$ python -q
>>> import numpy as np
>>> from numpy import linalg as LA
>>> np.set_printoptions(precision=2, suppress=True, linewidth=100, sign=" ")
>>> F = np.diag(20 * np.array([8, 6, 1, -6, 5, -5, -3, -9, 5, 5])) + np.array([[3, 0, 2, 3, 1, 3, 1, 2, 3, 3],
...     [0, 3, 2, 3, 2, 1, 1, 0, 0, 1],
...     [3, 0, 1, 0, 1, 2, 1, 2, 3, 0],
...     [0, 3, 3, 3, 2, 3, 1, 2, 0, 1],
...     [2, 0, 3, 3, 2, 2, 0, 3, 2, 0],
...     [0, 2, 3, 1, 3, 3, 1, 2, 0, 1],
...     [3, 3, 1, 2, 1, 3, 0, 3, 1, 1],
...     [1, 2, 1, 1, 1, 0, 2, 0, 1, 3],
...     [1, 3, 2, 0, 1, 2, 1, 1, 3, 0],
...     [1, 1, 0, 2, 3, 0, 3, 2, 2, 0]])
>>> print(F)
[[ 163    0    2    3    1    3    1    2    3    3]
 [   0  123    2    3    2    1    1    0    0    1]
 [   3    0   21    0    1    2    1    2    3    0]
 [   0    3    3 -117    2    3    1    2    0    1]
 [   2    0    3    3  102    2    0    3    2    0]
 [   0    2    3    1    3  -97    1    2    0    1]
 [   3    3    1    2    1    3  -60    3    1    1]
 [   1    2    1    1    1    0    2 -180    1    3]
 [   1    3    2    0    1    2    1    1  103    0]
 [   1    1    0    2    3    0    3    2    2  100]]
>>> M2 = F ** -1
Traceback (most recent call last):
  File "<python-input-5>", line 1, in <module>
    M2 = F ** -1
         ~~^^~~~
ValueError: Integers to negative integer powers are not allowed.
>>> M2 = LA.invert(F)
Traceback (most recent call last):
  File "<python-input-6>", line 1, in <module>
    M2 = LA.invert(F)
         ^^^^^^^^^
AttributeError: module 'numpy.linalg' has no attribute 'invert'
>>> M2 = LA.inv(F)
>>> print(np.round(LA.inv(M2), 2) + 0)
[[ 163.    0.    2.    3.    1.    3.    1.    2.    3.    3.]
 [   0.  123.    2.    3.    2.    1.    1.    0.    0.    1.]
 [   3.    0.   21.    0.    1.    2.    1.    2.    3.    0.]
 [   0.    3.    3. -117.    2.    3.    1.    2.    0.    1.]
 [   2.    0.    3.    3.  102.    2.    0.    3.    2.    0.]
 [   0.    2.    3.    1.    3.  -97.    1.    2.    0.    1.]
 [   3.    3.    1.    2.    1.    3.  -60.    3.    1.    1.]
 [   1.    2.    1.    1.    1.    0.    2. -180.    1.    3.]
 [   1.    3.    2.    0.    1.    2.    1.    1.  103.    0.]
 [   1.    1.    0.    2.    3.    0.    3.    2.    2.  100.]]
>>> print(round(LA.slogdet(F)[0], 2))
1.0
>>> print(np.round(F @ M2, 2) + 0)
[[ 1.  0.  0.  0.  0.  0.  0.  0.  0.  0.]
 [ 0.  1.  0.  0.  0.  0.  0.  0.  0.  0.]
 [ 0.  0.  1.  0.  0.  0.  0.  0.  0.  0.]
 [ 0.  0.  0.  1.  0.  0.  0.  0.  0.  0.]
 [ 0.  0.  0.  0.  1.  0.  0.  0.  0.  0.]
 [ 0.  0.  0.  0.  0.  1.  0.  0.  0.  0.]
 [ 0.  0.  0.  0.  0.  0.  1.  0.  0.  0.]
 [ 0.  0.  0.  0.  0.  0.  0.  1.  0.  0.]
 [ 0.  0.  0.  0.  0.  0.  0.  0.  1.  0.]
 [ 0.  0.  0.  0.  0.  0.  0.  0.  0.  1.]]
>>> print(round(LA.cond(F), 2))
8.62
>>> r0 = np.array([0, 1, 0])
>>> mat = r0[np.abs(np.subtract.outer(np.arange(3), np.arange(3)))]
>>> print(mat)
[[ 0  1  0]
 [ 1  0  1]
 [ 0  1  0]]
>>> print(np.abs(mat).max())
1
>>> print(LA.svd(mat, compute_uv=False))
[ 1.41  1.41  0.  ]
>>> print(mat.shape)
(3, 3)
>>> print(LA.matrix_rank(mat))
2
>>> print(np.count_nonzero(mat))
4
>>> print(mat @ LA.pinv(mat) @ mat)
[[ 0.  1.  0.]
 [ 1.  0.  1.]
 [ 0.  1.  0.]]
>>> print(np.abs(np.diag(LA.qr(mat)[1])) > 1e-9)
[ True  True False]
>>> print(np.unique(mat.round(6), axis=0).shape)
(2, 3)
>>> print(round(float(np.trace(LA.pinv(mat) @ mat)), 2))
2.0
>>> J = np.load("mat.npy")
>>> print(J)
[[ 0.26 -0.42 -0.17 -0.18  0.03 -0.19 -0.32  0.65 -0.38]
 [-0.34  0.57  0.07 -0.25 -0.18  0.28 -0.41  0.08 -0.46]
 [-0.04 -0.04  0.32  0.13  0.82  0.12 -0.42 -0.05  0.08]
 [ 0.34  0.2  -0.29  0.7   0.08  0.06  0.03 -0.14 -0.49]
 [-0.09 -0.15 -0.38 -0.07 -0.12 -0.42 -0.57 -0.54  0.06]
 [ 0.09  0.08 -0.72 -0.2   0.22  0.53 -0.01  0.09  0.3 ]
 [-0.17  0.5  -0.18  0.25  0.08 -0.51 -0.06  0.46  0.38]
 [ 0.04 -0.18  0.19  0.45 -0.46  0.39 -0.45  0.17  0.38]
 [-0.81 -0.38 -0.21  0.29  0.07  0.07  0.16  0.09 -0.17]]
>>> vec = np.array([3, 4, 5, 2, 5, 5, 0, 4, 1])
>>> rhs = J @ vec
>>> beta, lr = np.zeros(9), 1 / LA.norm(J, 2) ** 2
>>> for i in range(10):
...     beta -= lr * J.T @ (J @ beta - rhs)
...     if i % 2 == 0: print(i, round(LA.norm(J @ beta - rhs), 2))
... 
0 0.0
2 0.0
4 0.0
6 0.0
8 0.0
>>> print(beta.round(2) + 0)
[ 3.  4.  5.  2.  5.  5.  0.  4.  1.]
